$ python3 -q
>>> import numpy as np
>>> import numpy.linalg as la
>>> np.set_printoptions(precision=2, suppress=True, linewidth=140, floatmode="fixed")
>>> rd = lambda a: np.round(a, 2) + 0
>>> W0 = np.loadtxt("case18.csv", delimiter=",")
>>> W0
array([[ 1.30,  2.30, -1.40, -0.80,  1.60, -2.80,  2.82],
       [ 0.60, -1.30,  0.70, -0.80, -0.20,  0.10, -0.03],
       [ 1.80,  1.00,  1.60, -1.50,  0.10,  1.30, -1.53],
       [ 0.00,  2.10, -0.20, -0.70,  1.10, -1.60,  1.31],
       [-2.70, -0.30,  0.40,  0.00, -1.60,  1.40, -1.05],
       [-0.30, -0.50, -1.90,  0.50, -0.30, -0.50,  0.55],
       [ 1.00, -0.30, -0.80,  0.70, -0.70,  0.30, -0.25],
       [-0.70, -0.90, -2.60,  0.30,  0.70, -0.80,  0.41],
       [-0.10,  1.30,  0.90, -0.60,  0.50, -1.90,  1.67],
       [-0.20,  0.30,  1.10,  0.60,  1.40, -1.40,  1.56],
       [ 0.40, -0.90, -0.70, -1.70,  0.90,  0.70, -0.91],
       [ 0.30,  1.10,  0.80,  0.90,  1.10,  0.80, -0.34],
       [ 0.10, -1.90,  0.40, -0.40, -0.40,  0.40,  0.05],
       [ 0.60,  1.30,  1.30, -1.10,  2.40, -0.70,  0.67],
       [ 0.80, -1.50, -0.30, -0.80,  0.30,  1.70, -1.26],
       [ 0.10, -1.10, -1.00,  0.40, -0.10,  0.30, -0.26]])
>>> dist = la.norm(W0[:, None] - W0[None], axis=-1)
>>> np.flatnonzero(dist[5] < dist.mean() / 2)
array([ 5,  7, 15])
>>> la.matrix_rank(dist ** 2)
np.int64(9)
>>> rd(dist[5])
array([5.14, 3.26, 5.54, 3.86, 4.38, 0.00, 2.10, 1.40, 4.02, 3.79, 3.46, 3.85, 3.05, 4.92, 3.86, 1.64])
>>> np.unravel_index(dist.round(6).argmax(), dist.shape)
(np.int64(0), np.int64(4))
>>> dist.mean(axis=1).argmax()
np.int64(0)
>>> dist[5].round(6).argsort(kind="stable")[:4]
array([ 5,  7, 15,  6])
>>> out = np.array([[3, 3], [0, 0]])
>>> basis = np.array([[-1, -6], [4, 9]])
>>> E = np.kron(out, basis)
>>> E
array([[ -3, -18,  -3, -18],
       [ 12,  27,  12,  27],
       [  0,   0,   0,   0],
       [  0,   0,   0,   0]])
>>> t = np.radians(15)
>>> R = np.eye(4)
>>> R[1, 1] = R[3, 3] = np.cos(t)
>>> R[1, 3], R[3, 1] = -np.sin(t), np.sin(t)
>>> rd(R)
array([[ 1.00,  0.00,  0.00,  0.00],
       [ 0.00,  0.97,  0.00, -0.26],
       [ 0.00,  0.00,  1.00,  0.00],
       [ 0.00,  0.26,  0.00,  0.97]])
>>> out = E @ R.T
>>> np.allclose(E @ E.T, out @ out.T)
True
>>> rd(la.det(R)), rd(np.trace(R))
(np.float64(1.0), np.float64(3.93))
>>> rd(np.abs(out - E).max(axis=0))
array([0.00, 7.91, 0.00, 6.07])
